% ipython --no-banner

In [1]: import numpy as np

In [2]: np.set_printoptions(precision=2, suppress=True, linewidth=200)

In [3]: rd = lambda a: np.round(a, 2) + 0

In [4]: W0 = np.load("sample0.npy")

In [5]: rd(W0)
Out[5]: 
array([[0.28, 0.17, 0.1 , 0.03, 0.31, 0.1 ],
       [0.04, 0.35, 0.13, 0.3 , 0.13, 0.04],
       [0.13, 0.22, 0.17, 0.09, 0.09, 0.3 ],
       [0.28, 0.16, 0.16, 0.16, 0.19, 0.06],
       [0.24, 0.1 , 0.33, 0.14, 0.1 , 0.1 ],
       [0.24, 0.06, 0.21, 0.15, 0.27, 0.06]])

In [6]: rd(np.sort(np.abs(np.linalg.eigvals(W0)))[::-1])
Out[6]: array([1.  , 0.24, 0.19, 0.19, 0.11, 0.11])

In [7]: rd(np.linalg.matrix_power(W0, 2))
Out[7]: 
array([[0.21, 0.17, 0.2 , 0.14, 0.18, 0.11],
       [0.17, 0.22, 0.17, 0.19, 0.15, 0.09],
       [0.19, 0.18, 0.18, 0.16, 0.19, 0.11],
       [0.21, 0.18, 0.18, 0.13, 0.19, 0.11],
       [0.2 , 0.18, 0.17, 0.12, 0.18, 0.15],
       [0.22, 0.16, 0.2 , 0.12, 0.17, 0.13]])

In [8]: rd(np.linalg.matrix_power(W0, 100))
Out[8]: 
array([[0.2 , 0.18, 0.18, 0.14, 0.18, 0.12],
       [0.2 , 0.18, 0.18, 0.14, 0.18, 0.12],
       [0.2 , 0.18, 0.18, 0.14, 0.18, 0.12],
       [0.2 , 0.18, 0.18, 0.14, 0.18, 0.12],
       [0.2 , 0.18, 0.18, 0.14, 0.18, 0.12],
       [0.2 , 0.18, 0.18, 0.14, 0.18, 0.12]])

In [9]: pr = np.eye(6)[5]

In [10]: for _ in range(3):
    ...:     pr = pr @ W0
    ...:     print(pr.round(2))
    ...: 
[0.24 0.06 0.21 0.15 0.27 0.06]
[0.22 0.16 0.2  0.12 0.17 0.13]
[0.2  0.18 0.18 0.14 0.18 0.12]

In [11]: x = np.array([1, 0, 2, 1, 0, 0])

In [12]: (W0 @ x).argmax()
Out[12]: np.int64(4)

In [13]: rd(W0 @ (2 * x))
Out[13]: array([1.03, 1.22, 1.13, 1.5 , 2.1 , 1.64])

In [14]: rd(W0 @ np.eye(6)[4])
Out[14]: array([0.31, 0.13, 0.09, 0.19, 0.1 , 0.27])

In [15]: W0 @ np.ones(6)
Out[15]: array([1., 1., 1., 1., 1., 1.])

In [16]: rd(W0 @ x)
Out[16]: array([0.52, 0.61, 0.57, 0.75, 1.05, 0.82])

In [17]: np.linalg.norm(W0 @ x) <= np.linalg.norm(W0, 2) * np.linalg.norm(x) + 1e-9
Out[17]: np.True_

In [18]: rd(W0 * x)
Out[18]: 
array([[0.28, 0.  , 0.21, 0.03, 0.  , 0.  ],
       [0.04, 0.  , 0.26, 0.3 , 0.  , 0.  ],
       [0.13, 0.  , 0.35, 0.09, 0.  , 0.  ],
       [0.28, 0.  , 0.31, 0.16, 0.  , 0.  ],
       [0.24, 0.  , 0.67, 0.14, 0.  , 0.  ],
       [0.24, 0.  , 0.42, 0.15, 0.  , 0.  ]])

In [19]: rd((W0 * x).sum(axis=1))
Out[19]: array([0.52, 0.61, 0.57, 0.75, 1.05, 0.82])

In [20]: rd(np.einsum("ij,j->i", W0, x))
Out[20]: array([0.52, 0.61, 0.57, 0.75, 1.05, 0.82])

In [21]: A2 = W0 / np.sqrt((W0 ** 2).mean(axis=1, keepdims=True))

In [22]: rd(A2[0])
Out[22]: array([1.43, 0.89, 0.53, 0.18, 1.6 , 0.53])

In [23]: rd(W0 - W0.mean(axis=1, keepdims=True))
Out[23]: 
array([[ 0.11,  0.01, -0.06, -0.13,  0.14, -0.06],
       [-0.12,  0.18, -0.04,  0.14, -0.04, -0.12],
       [-0.04,  0.05,  0.01, -0.08, -0.08,  0.14],
       [ 0.11, -0.01, -0.01, -0.01,  0.02, -0.1 ],
       [ 0.07, -0.07,  0.17, -0.02, -0.07, -0.07],
       [ 0.08, -0.11,  0.05, -0.02,  0.11, -0.11]])

In [24]: rng = np.random.default_rng(729004)

In [25]: A2 = W0 + rng.integers(-2, 3, (6, 1)) @ rng.integers(-2, 3, (1, 6))

In [26]: rd(A2)
Out[26]: 
array([[ 0.28,  0.17,  0.1 ,  0.03,  0.31,  0.1 ],
       [ 0.04,  0.35,  0.13,  0.3 ,  0.13,  0.04],
       [-1.87,  2.22,  0.17,  0.09,  2.09, -0.7 ],
       [ 4.28, -3.84,  0.16,  0.16, -3.81,  2.06],
       [ 2.24, -1.9 ,  0.33,  0.14, -1.9 ,  1.1 ],
       [-1.76,  2.06,  0.21,  0.15,  2.27, -0.94]])

In [27]: np.linalg.matrix_rank(A2 - W0, tol=1e-8)
Out[27]: np.int64(1)

In [28]: rd(np.linalg.svd(A2 - W0, compute_uv=False))
Out[28]: array([9.54, 0.  , 0.  , 0.  , 0.  , 0.  ])

In [29]: data = np.load("block18.npy")

In [30]: data
Out[30]: 
array([[ 50,   9,   3,   4,   3],
       [  8, -19,   1,   0,   2],
       [  9,   4,  16,   4,   1],
       [  1,   7,   3,  58,   7],
       [  0,   0,   4,   2,  40]])

In [31]: ev, V = np.linalg.eig(data)

In [32]: rd(np.sort(np.linalg.eigvals(data.T)))
Out[32]: array([-20.02,  15.07,  39.01,  50.42,  60.52])

In [33]: rd(data @ V[:, 0] - ev[0] * V[:, 0])
Out[33]: array([0., 0., 0., 0., 0.])

In [34]: rd(np.sort(np.linalg.eigvals(np.linalg.inv(data))))
Out[34]: array([-0.05,  0.02,  0.02,  0.03,  0.07])

In [35]: A2 = np.linalg.invert(data)
---------------------------------------------------------------------------
AttributeError                            Traceback (most recent call last)
Cell In[35], line 1
----> 1 A2 = np.linalg.invert(data)

AttributeError: module 'numpy.linalg' has no attribute 'invert'

In [36]: A2 = np.linalg.inv(data)

In [37]: np.allclose(A2, data.T)
Out[37]: False

In [38]: rd(A2)
Out[38]: 
array([[ 0.02,  0.01,  0.  ,  0.  ,  0.  ],
       [ 0.01, -0.05,  0.  ,  0.  ,  0.  ],
       [-0.01,  0.01,  0.07,  0.  ,  0.  ],
       [ 0.  ,  0.01,  0.  ,  0.02,  0.  ],
       [ 0.  ,  0.  , -0.01,  0.  ,  0.03]])

In [39]: rd(data @ A2)
Out[39]: 
array([[1., 0., 0., 0., 0.],
       [0., 1., 0., 0., 0.],
       [0., 0., 1., 0., 0.],
       [0., 0., 0., 1., 0.],
       [0., 0., 0., 0., 1.]])

In [40]: (np.abs(A2) > 1e-9).astype(int)
Out[40]: 
array([[1, 1, 1, 1, 1],
       [1, 1, 1, 1, 1],
       [1, 1, 1, 1, 1],
       [1, 1, 1, 1, 1],
       [1, 1, 1, 1, 1]])

In [41]: rd(np.linalg.det(data) * np.linalg.det(A2))
Out[41]: np.float64(1.0)

In [42]: P = np.triu(np.array([[-4, -3, -2, 1, 4],
    ...:     [4, -2, -5, 3, -4],
    ...:     [3, -5, 5, -2, 0],
    ...:     [2, 1, -2, 5, 2],
    ...:     [4, 3, -2, -4, 2]]), 1) + np.eye(5)

In [43]: A2 = P @ data @ np.linalg.inv(P)

In [44]: P @ data - data @ P
Out[44]: 
array([[ -41.,  206.,  129.,  -13.,  -13.],
       [ -42.,   25., -166.,  197., -252.],
       [  -2.,   13.,   32., -105.,  -42.],
       [   0.,    3.,   45.,  -12.,  -12.],
       [   0.,    0.,    0.,    8.,   -4.]])

In [45]: A2
Out[45]: 
array([[   9.,   92.,  465.,  707., -920.],
       [ -34., -120., -754., -968., 1450.],
       [   7.,   11.,   79.,    6.,   -9.],
       [   1.,   10.,   63.,  157., -191.],
       [   0.,    0.,    4.,   10.,   20.]])

In [46]: np.linalg.matrix_rank(A2)
Out[46]: np.int64(5)

In [47]: np.argsort(-np.linalg.norm(A2, axis=0).round(6), kind="stable")[:3]
Out[47]: array([4, 3, 2])

In [48]: [round(float(x), 2) for x in np.linalg.svd(A2, compute_uv=False)[:3]]
Out[48]: [2292.29, 93.24, 59.33]

In [49]: np.linalg.matrix_rank(A2, rtol=0.1)
Out[49]: np.int64(1)

In [50]: A = np.loadtxt("a.csv", delimiter=",")

In [51]: A
Out[51]: 
array([[ 0.  , -0.3 ,  1.2 ,  0.3 , -1.35,  0.45,  3.  ],
       [ 0.  ,  0.16, -0.64, -0.16,  0.72, -0.24, -1.6 ],
       [ 0.  ,  0.16, -0.64, -0.16,  0.72, -0.24, -1.6 ]])

In [52]: rd(np.linalg.norm(A, 2) / np.linalg.norm(A))
Out[52]: np.float64(1.0)

In [53]: np.linalg.cond(A) > 100
Out[53]: np.True_

In [54]: rd(A[2] @ A[0])
Out[54]: np.float64(-6.74)

In [55]: rd(np.linalg.norm(A[2], 1)), rd(np.linalg.norm(A[2], np.inf))
Out[55]: (np.float64(3.52), np.float64(1.6))

In [56]: np.linalg.norm(A, axis=1).argmax()
Out[56]: np.int64(0)

In [57]: rd(np.linalg.norm(A) ** 2 / np.linalg.norm(A, 2) ** 2)
Out[57]: np.float64(1.0)

In [58]: rd(np.linalg.norm(A, axis=0))
Out[58]: array([0.  , 0.38, 1.5 , 0.38, 1.69, 0.56, 3.76])

In [59]: rd(np.linalg.norm(A[2] - A[0]))
Out[59]: np.float64(5.45)

In [60]: rd(np.linalg.norm(A, axis=1))
Out[60]: array([3.56, 1.9 , 1.9 ])

In [61]: rd(np.linalg.norm(A, 2))
Out[61]: np.float64(4.45)

In [62]: def softmax(z):
    ...:     e = np.exp(z - z.max(axis=-1, keepdims=True))
    ...:     return e / e.sum(axis=-1, keepdims=True)
    ...: 

In [63]: rd(softmax(A[1] + 5))
Out[63]: array([0.15, 0.18, 0.08, 0.13, 0.31, 0.12, 0.03])

In [64]: rd(softmax(10 * A[1]))
Out[64]: array([0., 0., 0., 0., 1., 0., 0.])

In [65]: S = A @ A.T / np.sqrt(7)

In [66]: rd(softmax(S))
Out[66]: 
array([[1.  , 0.  , 0.  ],
       [0.01, 0.5 , 0.5 ],
       [0.01, 0.5 , 0.5 ]])

In [67]: rd(softmax(S)[1] @ A)
Out[67]: array([ 0.  ,  0.16, -0.62, -0.16,  0.7 , -0.23, -1.55])

In [68]: rd(softmax(S + np.triu(np.full(S.shape, -np.inf), 1)))
Out[68]: 
array([[1.  , 0.  , 0.  ],
       [0.02, 0.98, 0.  ],
       [0.01, 0.5 , 0.5 ]])

In [69]: softmax(S).round(6).argmax(axis=1)
Out[69]: array([0, 1, 1])

In [70]: A2 = A + rng.integers(-2, 3, (3, 1)) @ rng.integers(-2, 3, (1, 7))

In [71]: rd(A2)
Out[71]: 
array([[ 0.  , -0.3 ,  1.2 ,  0.3 , -1.35,  0.45,  3.  ],
       [ 2.  , -1.84,  1.36,  1.84,  0.72,  1.76,  0.4 ],
       [-1.  ,  1.16, -1.64, -1.16,  0.72, -1.24, -2.6 ]])

In [72]: np.linalg.matrix_rank(A2 - A, tol=1e-8)
Out[72]: np.int64(1)

In [73]: rd(np.linalg.svd(A2 - A, compute_uv=False))
Out[73]: array([5.48, 0.  , 0.  ])

In [74]: np.abs(A2 - A).sum(axis=1)
Out[74]: array([ 0., 12.,  6.])

In [75]: M = np.loadtxt("case17.csv", delimiter=",")

In [76]: M
Out[76]: 
array([[-0.16,  0.48, -0.16, -0.12,  0.6 ],
       [ 0.36, -1.08,  0.36,  0.27, -1.35],
       [ 0.28, -0.84,  0.28,  0.21, -1.05],
       [-0.6 ,  1.8 , -0.6 , -0.45,  2.25]])

In [77]: O, V = np.linalg.qr(W0[:, :4])[0], np.linalg.qr(W0[:, 4:])[0]

In [78]: sv = np.linalg.svd(O.T @ V, compute_uv=False)

In [79]: rd(sv)
Out[79]: array([0.97, 0.86])

In [80]: rd(np.linalg.norm(O @ O.T - V @ V.T, 2))
Out[80]: np.float64(1.0)

In [81]: J = np.load("out8.npy")

In [82]: rd(J)
Out[82]: 
array([[  5.72,  -7.52,  -3.53,  -1.8 , -16.85, -22.57],
       [  3.7 ,  -4.35,  -0.71,  -0.65,  -9.36, -13.06],
       [  3.06,  -3.46,  -0.06,  -0.4 ,  -7.31, -10.37],
       [  2.6 ,  -2.85,   0.33,  -0.25,  -5.95,  -8.55],
       [  2.15,  -2.28,   0.64,  -0.13,  -4.69,  -6.83],
       [  1.61,  -1.65,   0.89,  -0.04,  -3.35,  -4.96],
       [  1.4 ,  -1.41,   0.95,  -0.02,  -2.84,  -4.24],
       [  1.16,  -1.17,   0.99,   0.  ,  -2.33,  -3.5 ],
       [  0.66,  -0.67,   0.96,  -0.01,  -1.36,  -2.02],
       [  0.62,  -0.63,   0.95,  -0.02,  -1.28,  -1.9 ],
       [  0.49,  -0.52,   0.9 ,  -0.03,  -1.07,  -1.55],
       [  0.33,  -0.38,   0.82,  -0.05,  -0.82,  -1.15],
       [  0.16,  -0.25,   0.69,  -0.09,  -0.59,  -0.75],
       [  0.15,  -0.24,   0.68,  -0.09,  -0.57,  -0.72],
       [ -0.09,  -0.06,   0.33,  -0.15,  -0.26,  -0.17],
       [ -0.12,  -0.02,   0.2 ,  -0.15,  -0.19,  -0.07],
       [  0.02,   0.  ,   0.  ,   0.02,   0.02,   0.  ],
       [  0.3 ,   0.01,   0.16,   0.31,   0.33,   0.03],
       [  0.34,   0.01,   0.18,   0.35,   0.37,   0.04],
       [  1.02,   0.13,   1.03,   1.15,   1.41,   0.39],
       [  1.13,   0.16,   1.2 ,   1.29,   1.61,   0.48],
       [  3.84,   1.55,   7.13,   5.4 ,   8.5 ,   4.66],
       [  4.95,   2.42,  10.25,   7.37,  12.21,   7.26],
       [  5.44,   2.85,  11.73,   8.29,  13.99,   8.55],
       [  5.61,   3.01,  12.26,   8.62,  14.63,   9.02],
       [  6.17,   3.54,  14.05,   9.71,  16.79,  10.62],
       [ 10.  ,   8.  ,  28.  ,  18.  ,  34.  ,  24.  ]])

In [83]: left, sv, Vt = np.linalg.svd(J)

In [84]: np.argmax(sv[:-1] / (sv[1:] + 1e-6)) + 1
Out[84]: np.int64(3)

In [85]: rd(sv)
Out[85]: array([79.53, 27.78,  2.91,  0.  ,  0.  ,  0.  ])

In [86]: A2 = left[:, :3] @ np.diag(sv[:3]) @ Vt[:3]

In [87]: rd(np.abs(J - A2).max())
Out[87]: np.float64(0.0)

In [88]: np.linalg.matrix_rank(A2)
Out[88]: np.int64(3)

In [89]: rd(np.linalg.norm(J - A2) / np.linalg.norm(J))
Out[89]: np.float64(0.0)

In [90]: rd(np.linalg.norm(J - A2, 2)), rd(sv[3])
Out[90]: (np.float64(0.0), np.float64(0.0))

In [91]: mat = np.array([[4, 0, 1],
    ...:     [4, 1, 1],
    ...:     [1, 1, 5],
    ...:     [3, 2, 2],
    ...:     [4, 3, 5],
    ...:     [3, 3, 3],
    ...:     [4, 1, 3]]) * (rng.random((7, 3)) < 0.3)

In [92]: mat
Out[92]: 
array([[0, 0, 0],
       [4, 1, 0],
       [1, 0, 0],
       [3, 0, 0],
       [4, 0, 0],
       [3, 0, 0],
       [0, 0, 0]])

In [93]: left, sv, Vt = np.linalg.svd(mat)

In [94]: V = Vt[:(sv > 1e-8).sum()]

In [95]: x = mat[0] + 2 * mat[5] + rng.integers(2) * np.eye(3)[1]

In [96]: x
Out[96]: array([6., 0., 0.])

In [97]: np.linalg.matrix_rank(np.vstack([mat, x]))
Out[97]: np.int64(2)

In [98]: np.allclose(V.T @ V @ x, x)
Out[98]: True

In [99]: np.allclose(mat[:-1].T @ np.linalg.lstsq(mat[:-1].T, mat[-1])[0], mat[-1])
Out[99]: True

In [100]: rd(np.trace(np.linalg.pinv(mat) @ mat))
Out[100]: np.float64(2.0)

In [101]: np.abs(np.diag(np.linalg.qr(mat)[1])) > 1e-9
Out[101]: array([ True,  True, False])

In [102]: try:
     ...:     np.linalg.inv(mat)
     ...: except np.linalg.LinAlgError as e:
     ...:     print("failed:", e)
     ...: 
failed: Last 2 dimensions of the array must be square

In [103]: np.linalg.lstsq(mat[:-1].T, mat[-1])[2]
Out[103]: np.int32(2)

In [104]: np.unique(mat.round(6), axis=0).shape
Out[104]: (5, 3)

In [105]: rd(mat @ np.linalg.pinv(mat) @ mat)
Out[105]: 
array([[0., 0., 0.],
       [4., 1., 0.],
       [1., 0., 0.],
       [3., 0., 0.],
       [4., 0., 0.],
       [3., 0., 0.],
       [0., 0., 0.]])
